% ipython --no-banner

In [1]: import numpy as np

In [2]: import numpy.linalg as la

In [3]: np.set_printoptions(suppress=True, linewidth=120)

In [4]: mat = np.load("layer12.npy")

In [5]: print(mat)
[[0 0 1 1 0 0 1 0 1 0 0 0]
 [0 0 0 0 0 0 0 0 0 0 0 0]
 [1 0 0 0 1 0 0 0 0 0 0 0]
 [1 0 0 0 1 1 1 0 0 0 0 1]
 [0 0 1 1 0 0 0 0 0 0 1 0]
 [0 0 0 1 0 0 1 0 0 0 0 0]
 [1 0 0 1 0 1 0 0 0 1 0 0]
 [0 0 0 0 0 0 0 0 0 0 0 0]
 [1 0 0 0 0 0 0 0 0 0 0 0]
 [0 0 0 0 0 0 1 0 0 0 0 0]
 [0 0 0 0 1 0 0 0 0 0 0 1]
 [0 0 0 1 0 0 0 0 0 0 1 0]]

In [6]: # rank 10

In [7]: evals, V = la.eigh(mat)

In [8]: print(evals.sum(), np.trace(mat))
0.0 0

In [9]: print(np.round(V @ np.diag(evals) @ V.T, 1) + 0)
[[0. 0. 1. 1. 0. 0. 1. 0. 1. 0. 0. 0.]
 [0. 0. 0. 0. 0. 0. 0. 0. 0. 0. 0. 0.]
 [1. 0. 0. 0. 1. 0. 0. 0. 0. 0. 0. 0.]
 [1. 0. 0. 0. 1. 1. 1. 0. 0. 0. 0. 1.]
 [0. 0. 1. 1. 0. 0. 0. 0. 0. 0. 1. 0.]
 [0. 0. 0. 1. 0. 0. 1. 0. 0. 0. 0. 0.]
 [1. 0. 0. 1. 0. 1. 0. 0. 0. 1. 0. 0.]
 [0. 0. 0. 0. 0. 0. 0. 0. 0. 0. 0. 0.]
 [1. 0. 0. 0. 0. 0. 0. 0. 0. 0. 0. 0.]
 [0. 0. 0. 0. 0. 0. 1. 0. 0. 0. 0. 0.]
 [0. 0. 0. 0. 1. 0. 0. 0. 0. 0. 0. 1.]
 [0. 0. 0. 1. 0. 0. 0. 0. 0. 0. 1. 0.]]

In [10]: print((evals > 1e-8).sum(), (evals < -1e-8).sum())
5 5

In [11]: print(np.round(V.T @ V, 1) + 0)
[[1. 0. 0. 0. 0. 0. 0. 0. 0. 0. 0. 0.]
 [0. 1. 0. 0. 0. 0. 0. 0. 0. 0. 0. 0.]
 [0. 0. 1. 0. 0. 0. 0. 0. 0. 0. 0. 0.]
 [0. 0. 0. 1. 0. 0. 0. 0. 0. 0. 0. 0.]
 [0. 0. 0. 0. 1. 0. 0. 0. 0. 0. 0. 0.]
 [0. 0. 0. 0. 0. 1. 0. 0. 0. 0. 0. 0.]
 [0. 0. 0. 0. 0. 0. 1. 0. 0. 0. 0. 0.]
 [0. 0. 0. 0. 0. 0. 0. 1. 0. 0. 0. 0.]
 [0. 0. 0. 0. 0. 0. 0. 0. 1. 0. 0. 0.]
 [0. 0. 0. 0. 0. 0. 0. 0. 0. 1. 0. 0.]
 [0. 0. 0. 0. 0. 0. 0. 0. 0. 0. 1. 0.]
 [0. 0. 0. 0. 0. 0. 0. 0. 0. 0. 0. 1.]]

In [12]: print(np.abs(V[:, -1]).round(6).argmax())
3

In [13]: print(np.unique(evals.round(6) + 0, return_counts=True)[1])
[1 1 1 1 1 2 1 1 1 1 1]

In [14]: print(np.round(la.svd(mat, compute_uv=False), 1) + 0)
[3.2 2.6 1.9 1.6 1.2 1.  0.8 0.4 0.4 0.3 0.  0. ]

In [15]: print(np.round(V.T @ mat @ V, 1) + 0)
[[-2.6  0.   0.   0.   0.   0.   0.   0.   0.   0.   0.   0. ]
 [ 0.  -1.9  0.   0.   0.   0.   0.   0.   0.   0.   0.   0. ]
 [ 0.   0.  -1.   0.   0.   0.   0.   0.   0.   0.   0.   0. ]
 [ 0.   0.   0.  -0.8  0.   0.   0.   0.   0.   0.   0.   0. ]
 [ 0.   0.   0.   0.  -0.4  0.   0.   0.   0.   0.   0.   0. ]
 [ 0.   0.   0.   0.   0.   0.   0.   0.   0.   0.   0.   0. ]
 [ 0.   0.   0.   0.   0.   0.   0.   0.   0.   0.   0.   0. ]
 [ 0.   0.   0.   0.   0.   0.   0.   0.3  0.   0.   0.   0. ]
 [ 0.   0.   0.   0.   0.   0.   0.   0.   0.4  0.   0.   0. ]
 [ 0.   0.   0.   0.   0.   0.   0.   0.   0.   1.2  0.   0. ]
 [ 0.   0.   0.   0.   0.   0.   0.   0.   0.   0.   1.6  0. ]
 [ 0.   0.   0.   0.   0.   0.   0.   0.   0.   0.   0.   3.2]]

In [16]: print(np.round(np.abs(V[:, -1]), 1) + 0)
[0.4 0.  0.2 0.5 0.3 0.3 0.4 0.  0.1 0.1 0.2 0.2]

In [17]: U, sigma, VT = la.svd(mat)

In [18]: print(sigma.round(1) + 0)
[3.2 2.6 1.9 1.6 1.2 1.  0.8 0.4 0.4 0.3 0.  0. ]

In [19]: A2 = U[:, :10] @ np.diag(sigma[:10]) @ VT[:10]

In [20]: print(la.matrix_rank(mat, rtol=0.05))
10

In [21]: print(la.matrix_rank(A2))
10

In [22]: print(np.round(la.norm(mat - A2, 2), 1), round(float(sigma[10]), 1))
0.0 0.0
